>>> import numpy as np
>>> np.set_printoptions(precision=3, suppress=True, linewidth=140, legacy="1.25")
>>> M = np.load("m.npy")
>>> M
array([[1, 0, 0, 0, 0, 0],
       [0, 1, 0, 0, 0, 0],
       [2, 0, 0, 0, 0, 0],
       [0, 0, 1, 0, 0, 0],
       [0, 0, 0, 1, 0, 0],
       [0, 0, 2, 0, 0, 0],
       [0, 0, 0, 0, 1, 0],
       [0, 0, 0, 0, 0, 1],
       [0, 0, 0, 0, 2, 0]])
>>> M2 = np.array([[-3, 0, 3],
...     [0, 1, 2],
...     [-1, 0, -3],
...     [-2, 3, 3],
...     [3, 3, -1],
...     [-1, -1, 1]])
>>> np.einsum("ik,kj->ij", M, M2)
array([[-3,  0,  3],
       [ 0,  1,  2],
       [-6,  0,  6],
       [-1,  0, -3],
       [-2,  3,  3],
       [-2,  0, -6],
       [ 3,  3, -1],
       [-1, -1,  1],
       [ 6,  6, -2]])
>>> m1 = np.load("dump.npy")
>>> m1
array([[28, 12],
       [12, 16]])
>>> # equal to its transpose
>>> def softmax(z):
...     e = np.exp(z - z.max(axis=-1, keepdims=True))
...     return e / e.sum(axis=-1, keepdims=True)
... 
>>> softmax(m1).sum(axis=1)
array([1., 1.])
>>> np.round(softmax(10 * m1[1]), 3) + 0
array([0., 1.])
>>> softmax(m1[1] + 5)
array([0.018, 0.982])
>>> att = m1 @ m1.T / np.sqrt(2)
>>> np.round(softmax(att + np.triu(np.full(att.shape, -np.inf), 1)), 3) + 0
array([[1., 0.],
       [1., 0.]])
>>> softmax(att)[1] @ m1
array([28., 12.])
